% ipython --no-banner

In [1]: import numpy as np

In [2]: np.set_printoptions(precision=2, suppress=True, linewidth=160)

In [3]: data = np.load("dump.npy")

In [4]: print(data)
[[  9   7  -3  -8   5   1  -5]
 [  7   2   5  -8  -1   3  -9]
 [  9  11   9 -13   2  -4  -5]
 [  8  14   7  -4   1   2   3]
 [  6  18  -2   0  -5  -4   1]
 [ 12  24   6   0  -9   1  10]
 [ 11  27  -2   2  -3  -8  10]
 [ 14  20  -7  -7 -11 -16   1]
 [ 14  18  -3   2 -14 -14   9]
 [ 12  11  -2  -4  -9  -7   9]
 [ 21   8   2   5  -9  -7   5]
 [ 23   1   9   4 -14 -16   2]
 [ 30  -4  18   4 -16 -14   9]
 [ 35   5  10   4 -18  -6  14]
 [ 33  10  16   0 -12 -12  16]
 [ 30   9   7   1 -14  -3   9]
 [ 28  11  14   1 -13   1  15]
 [ 29  20  14   9 -14  -7  20]
 [ 31  17   6  12 -12   0  22]]

In [5]: Z = data[[15, 12]].astype(float)

In [6]: for _ in range(5):
   ...:     z = np.linalg.norm(data[:, None] - Z, axis=-1).argmin(axis=1)
   ...:     Z = np.array([data[z == j].mean(axis=0) for j in range(2)])
   ...: 

In [7]: print(z)
[0 0 0 0 0 0 0 0 0 0 0 1 1 1 1 1 1 1 1]

In [8]: print(np.bincount(z))
[11  8]

In [9]: print(Z[1] - Z[0])
[18.69 -5.92 10.84  7.56 -9.31 -2.31 10.74]

In [10]: M2 = np.array([[0, -1, -2, -3, 1, 2, -2, 1, 1],
    ...:     [-3, 3, 3, -1, -1, -2, 1, 2, 3],
    ...:     [-3, 0, -3, 2, 3, 2, 3, -3, -2],
    ...:     [0, 2, -1, 1, 2, 3, 2, 3, 1],
    ...:     [-1, 2, 3, 2, 2, 3, -3, -2, 2],
    ...:     [1, 1, -1, 1, 3, 1, 1, 2, 3],
    ...:     [2, 2, -3, -3, 0, -1, 1, 3, 2],
    ...:     [0, -1, -1, 1, -1, 3, -2, -2, 2],
    ...:     [3, -3, 1, 3, -3, -1, 1, -1, 3]])

In [11]: A = np.tril(M2)

In [12]: print(A)
[[ 0  0  0  0  0  0  0  0  0]
 [-3  3  0  0  0  0  0  0  0]
 [-3  0 -3  0  0  0  0  0  0]
 [ 0  2 -1  1  0  0  0  0  0]
 [-1  2  3  2  2  0  0  0  0]
 [ 1  1 -1  1  3  1  0  0  0]
 [ 2  2 -3 -3  0 -1  1  0  0]
 [ 0 -1 -1  1 -1  3 -2 -2  0]
 [ 3 -3  1  3 -3 -1  1 -1  3]]

In [13]: cen = data - data.mean(axis=0)

In [14]: evecs = np.linalg.svd(cen)[2][:1]

In [15]: M2 = cen - cen @ evecs.T @ evecs

In [16]: print(np.linalg.norm(M2, axis=1).round(6).argmax())
12

In [17]: print(np.cov(cen @ evecs.T, rowvar=False))
235.7694560107875
